$ python3 -q
>>> import numpy as np
>>> import numpy.linalg as la
>>> np.set_printoptions(suppress=True, linewidth=140)
>>> K = np.load("x.npy")
>>> K
array([[3., 2., 2., 0., 0., 2., 2., 0.],
       [2., 3., 2., 0., 0., 2., 2., 0.],
       [2., 2., 3., 0., 0., 2., 2., 0.],
       [0., 0., 0., 3., 2., 0., 0., 2.],
       [0., 0., 0., 2., 3., 0., 0., 2.],
       [2., 2., 2., 0., 0., 3., 2., 0.],
       [2., 2., 2., 0., 0., 2., 3., 0.],
       [0., 0., 0., 2., 2., 0., 0., 3.]])
>>> other = np.array([[7, 2, -6],
...     [-6, 5, -2],
...     [-4, 6, -2],
...     [-3, -2, -2],
...     [-8, -7, 1],
...     [-7, -1, 0],
...     [-4, -3, 6],
...     [4, -3, 5]])
>>> np.einsum("ij->j", K)
array([11., 11., 11.,  7.,  7., 11., 11.,  7.])
>>> np.einsum("ik,kj->ij", K, other)
array([[-21.,  20., -14.],
       [-34.,  23., -10.],
       [-32.,  24., -10.],
       [-17., -26.,   6.],
       [-22., -31.,   9.],
       [-35.,  17.,  -8.],
       [-32.,  15.,  -2.],
       [-10., -27.,  13.]])
>>> other.T @ K.T
array([[-21., -34., -32., -17., -22., -35., -32., -10.],
       [ 20.,  23.,  24., -26., -31.,  17.,  15., -27.],
       [-14., -10., -10.,   6.,   9.,  -8.,  -2.,  13.]])
>>> f = np.array([0, -1, -2, 3, -3, -2, 2, -1])
>>> other = K + np.outer(f, np.eye(8)[4])
>>> other
array([[ 3.,  2.,  2.,  0.,  0.,  2.,  2.,  0.],
       [ 2.,  3.,  2.,  0., -1.,  2.,  2.,  0.],
       [ 2.,  2.,  3.,  0., -2.,  2.,  2.,  0.],
       [ 0.,  0.,  0.,  3.,  5.,  0.,  0.,  2.],
       [ 0.,  0.,  0.,  2.,  0.,  0.,  0.,  2.],
       [ 2.,  2.,  2.,  0., -2.,  3.,  2.,  0.],
       [ 2.,  2.,  2.,  0.,  2.,  2.,  3.,  0.],
       [ 0.,  0.,  0.,  2.,  1.,  0.,  0.,  3.]])
>>> feats = np.loadtxt("run15.csv", delimiter=",")
>>> feats
array([[ 0.3,  1. , -1.4,  0.3, -1. , -0.5, -1. ],
       [-0.8,  0.2,  4.3, -0.6, -0.6,  1.4, -0.6],
       [-0.6,  0. , -2.7,  0.7,  0.1, -0.9, -0.7],
       [ 2.1,  2. ,  1.1, -0.4, -0.9,  0.3,  0.1],
       [-0.6,  0.6,  2.3,  0.1,  1.9,  0.8,  0.7],
       [ 1.2,  1.5,  0. ,  0.1,  0.6,  0. ,  0.5],
       [-1.1, -0.8,  7.8,  1. ,  0.9,  2.6,  0.3],
       [-0.1,  0.2,  1.4, -1.4,  0.5,  0.4,  1.1],
       [ 0.8,  0.9, -0.7,  0.9,  0.5, -0.2,  1.2],
       [-1. ,  0.7, -1.7,  0.3,  2.3, -0.6,  1.4],
       [-0.5,  1.9,  5. , -1. ,  1. ,  1.7, -0.2],
       [ 0.6,  1.3, -1.7,  0.9, -0.4, -0.6, -0.3],
       [-0.6, -3.2,  1.4, -0.7, -1. ,  0.5, -1.9],
       [-0.4, -0.7,  2.9, -0.7, -1.3,  1. ,  1.8],
       [-0.3,  0.2,  1.5, -0.2, -0.4,  0.5, -1.1],
       [ 0.2,  1. ,  2.5, -0.3,  0.7,  0.8, -1.3],
       [ 0.2, -1.2, -0.5, -2. , -1.4, -0.1,  0.5],
       [-0.3, -0.2, -0.3,  0.2,  0.3, -0.1, -2.1],
       [-1.7,  1. ,  1.2, -0.1, -1. ,  0.4, -1.6],
       [ 0.5,  0.3,  0. ,  0.3,  2.8,  0. ,  0.6],
       [ 2.1, -0.5,  3.3, -0.2, -0.2,  1.1,  1.3],
       [-1.2, -0.2, -2.7, -1.2, -0.6, -0.9,  0.2],
       [ 0.4, -0.1,  5.4, -2.6,  0.5,  1.8, -1.4],
       [ 0.1,  0.4,  2.4,  0.6,  1. ,  0.8, -0.6],
       [ 0.4,  0.9,  1.1, -0.7,  2.5,  0.4, -0.1],
       [-0.1, -0.5,  2.5, -1. , -0.6,  0.8, -1.1],
       [ 0. , -1. ,  3.7, -0.4, -1.5,  1.2, -0.2],
       [-0.1, -2.5, -1.9, -1.3,  0.1, -0.6, -0.4]])
>>> Ac = feats - feats.mean(axis=1)
Traceback (most recent call last):
  File "<python-input-14>", line 1, in <module>
    Ac = feats - feats.mean(axis=1)
         ~~~~~~^~~~~~~~~~~~~~~~~~~~
ValueError: operands could not be broadcast together with shapes (28,7) (28,) 
>>> Ac = feats - feats.mean(axis=0)
>>> U, sig, Vt = la.svd(Ac, full_matrices=False)
>>> np.round(Ac.mean(axis=0), 1) + 0
array([0., 0., 0., 0., 0., 0., 0.])
>>> np.round(sig ** 2 / (sig ** 2).sum(), 1) + 0
array([0.6, 0.2, 0.1, 0.1, 0. , 0. , 0. ])
>>> sig.round(1)
array([14.2,  7.6,  5.4,  5.3,  4.1,  3.7,  0.1])
>>> f = np.array([0, 1, 3]) + 0.5
>>> W0 = np.eye(3) - 2 * np.outer(f, f) / (f @ f)
>>> W0.round(1)
array([[ 1. , -0.1, -0.2],
       [-0.1,  0.7, -0.7],
       [-0.2, -0.7, -0.7]])
>>> np.einsum("ij,ji->", W0, W0)
np.float64(3.0)
>>> np.einsum("ii->", W0)
np.float64(1.0)
>>> round(la.det(W0.T), 1)
np.float64(-1.0)
>>> round(float(la.det(2 * W0)), 1), round(float(la.det(W0)), 1)
(-8.0, -1.0)
>>> np.round(la.svd(W0, compute_uv=False), 1)
array([1., 1., 1.])
>>> round(W0[:, 0] @ W0[:, 2], 1)
np.float64(0.0)
>>> np.round(la.norm(W0, axis=0), 1)
array([1., 1., 1.])
>>> evals, V = la.eig(W0)
>>> round(np.prod(evals), 1)
np.float64(-1.0)
>>> evals.round(1)
array([ 1., -1.,  1.])
>>> f = np.array([1, 0])
>>> np.round(np.cross(W0[0, :3], W0[1, :3]), 1)
array([0.2, 0.7, 0.7])
>>> np.round(np.array([np.convolve(row, f, "same") for row in W0]), 1)
array([[ 1. , -0.1, -0.2],
       [-0.1,  0.7, -0.7],
       [-0.2, -0.7, -0.7]])
>>> np.round(np.correlate(W0[0], W0[1], "full"), 1) + 0
array([-0.7,  0.7,  0. , -0.2,  0. ])
>>> data = np.loadtxt("arr.csv", delimiter=",")
>>> data
array([[ 2.,  0.,  0.,  0.,  0.,  0.,  0.,  0.,  0.],
       [-2.,  0.,  0.,  0.,  0.,  0.,  0.,  0.,  0.],
       [ 1.,  0., -3.,  0.,  0.,  0.,  0.,  0.,  0.],
       [-3., -2., -2., -3.,  0.,  0.,  0.,  0.,  0.],
       [ 1., -3.,  3., -3.,  3.,  0.,  0.,  0.,  0.],
       [-3., -2.,  1., -3.,  2.,  1.,  0.,  0.,  0.],
       [ 3., -3.,  3.,  3., -3., -2., -3.,  0.,  0.],
       [ 0.,  1.,  0.,  1.,  0.,  0., -1., -2.,  0.],
       [-2., -2.,  2.,  1.,  0.,  1., -1., -1.,  1.]])
>>> U, sig, Vt = la.svd(data)
>>> V = Vt[:(sig > 1e-8).sum()]
>>> rng = np.random.default_rng(163746)
>>> vec = data[5] + 3 * data[0] + rng.integers(2) * np.eye(9)[2]
>>> vec
array([ 3., -2.,  1., -3.,  2.,  1.,  0.,  0.,  0.])
>>> np.round(np.diag(V.T @ V), 1)
array([1. , 0.9, 1. , 1. , 1. , 1. , 0.8, 0.9, 0.4])
>>> np.round(V.T @ V, 1) + 0
array([[ 1. ,  0. ,  0. ,  0. ,  0. ,  0. ,  0. ,  0. ,  0. ],
       [ 0. ,  0.9,  0. ,  0.1,  0. ,  0.1,  0.1, -0.1, -0.2],
       [ 0. ,  0. ,  1. ,  0. ,  0. ,  0. ,  0. ,  0. ,  0. ],
       [ 0. ,  0.1,  0. ,  1. ,  0. ,  0. , -0.1,  0. ,  0.1],
       [ 0. ,  0. ,  0. ,  0. ,  1. ,  0. ,  0. ,  0. , -0.1],
       [ 0. ,  0.1,  0. ,  0. ,  0. ,  1. , -0.1,  0. ,  0.1],
       [ 0. ,  0.1,  0. , -0.1,  0. , -0.1,  0.8,  0.1,  0.3],
       [ 0. , -0.1,  0. ,  0. ,  0. ,  0. ,  0.1,  0.9, -0.2],
       [ 0. , -0.2,  0. ,  0.1, -0.1,  0.1,  0.3, -0.2,  0.4]])
>>> la.matrix_rank(np.vstack([data, vec]))
np.int64(8)
>>> np.allclose(V.T @ V @ vec, vec)
True
>>> X = np.loadtxt("a.csv", delimiter=",")
>>> X
array([[0., 0., 3., 0., 0., 0., 0., 0.],
       [0., 0., 0., 0., 6., 0., 0., 0.],
       [0., 2., 0., 0., 0., 0., 0., 0.],
       [0., 0., 0., 7., 0., 0., 0., 0.],
       [0., 0., 0., 0., 0., 0., 4., 0.],
       [4., 0., 0., 0., 0., 0., 0., 0.],
       [0., 0., 0., 0., 0., 0., 0., 0.],
       [0., 0., 0., 0., 0., 3., 0., 0.]])
>>> cov = X.T @ X
>>> cov
array([[16.,  0.,  0.,  0.,  0.,  0.,  0.,  0.],
       [ 0.,  4.,  0.,  0.,  0.,  0.,  0.,  0.],
       [ 0.,  0.,  9.,  0.,  0.,  0.,  0.,  0.],
       [ 0.,  0.,  0., 49.,  0.,  0.,  0.,  0.],
       [ 0.,  0.,  0.,  0., 36.,  0.,  0.,  0.],
       [ 0.,  0.,  0.,  0.,  0.,  9.,  0.,  0.],
       [ 0.,  0.,  0.,  0.,  0.,  0., 16.,  0.],
       [ 0.,  0.,  0.,  0.,  0.,  0.,  0.,  0.]])
>>> (X @ X.T).shape
(8, 8)
>>> np.allclose(cov, cov.T)
True
>>> evals, V = la.eigh(cov)
>>> vec = np.array([3, 2, 2, 1, 3, 1, 1, 1])
>>> V * np.abs(evals) @ V.T
array([[16.,  0.,  0.,  0.,  0.,  0.,  0.,  0.],
       [ 0.,  4.,  0.,  0.,  0.,  0.,  0.,  0.],
       [ 0.,  0.,  9.,  0.,  0.,  0.,  0.,  0.],
       [ 0.,  0.,  0., 49.,  0.,  0.,  0.,  0.],
       [ 0.,  0.,  0.,  0., 36.,  0.,  0.,  0.],
       [ 0.,  0.,  0.,  0.,  0.,  9.,  0.,  0.],
       [ 0.,  0.,  0.,  0.,  0.,  0., 16.,  0.],
       [ 0.,  0.,  0.,  0.,  0.,  0.,  0.,  0.]])
>>> V * np.maximum(evals, 0) @ V.T
array([[16.,  0.,  0.,  0.,  0.,  0.,  0.,  0.],
       [ 0.,  4.,  0.,  0.,  0.,  0.,  0.,  0.],
       [ 0.,  0.,  9.,  0.,  0.,  0.,  0.,  0.],
       [ 0.,  0.,  0., 49.,  0.,  0.,  0.,  0.],
       [ 0.,  0.,  0.,  0., 36.,  0.,  0.,  0.],
       [ 0.,  0.,  0.,  0.,  0.,  9.,  0.,  0.],
       [ 0.,  0.,  0.,  0.,  0.,  0., 16.,  0.],
       [ 0.,  0.,  0.,  0.,  0.,  0.,  0.,  0.]])
>>> np.round(la.eigvalsh(cov[1:, 1:]), 1)
array([ 0.,  4.,  9.,  9., 16., 36., 49.])
>>> np.abs(cov).sum(axis=1).max(), np.abs(evals).max()
(np.float64(49.0), np.float64(49.0))
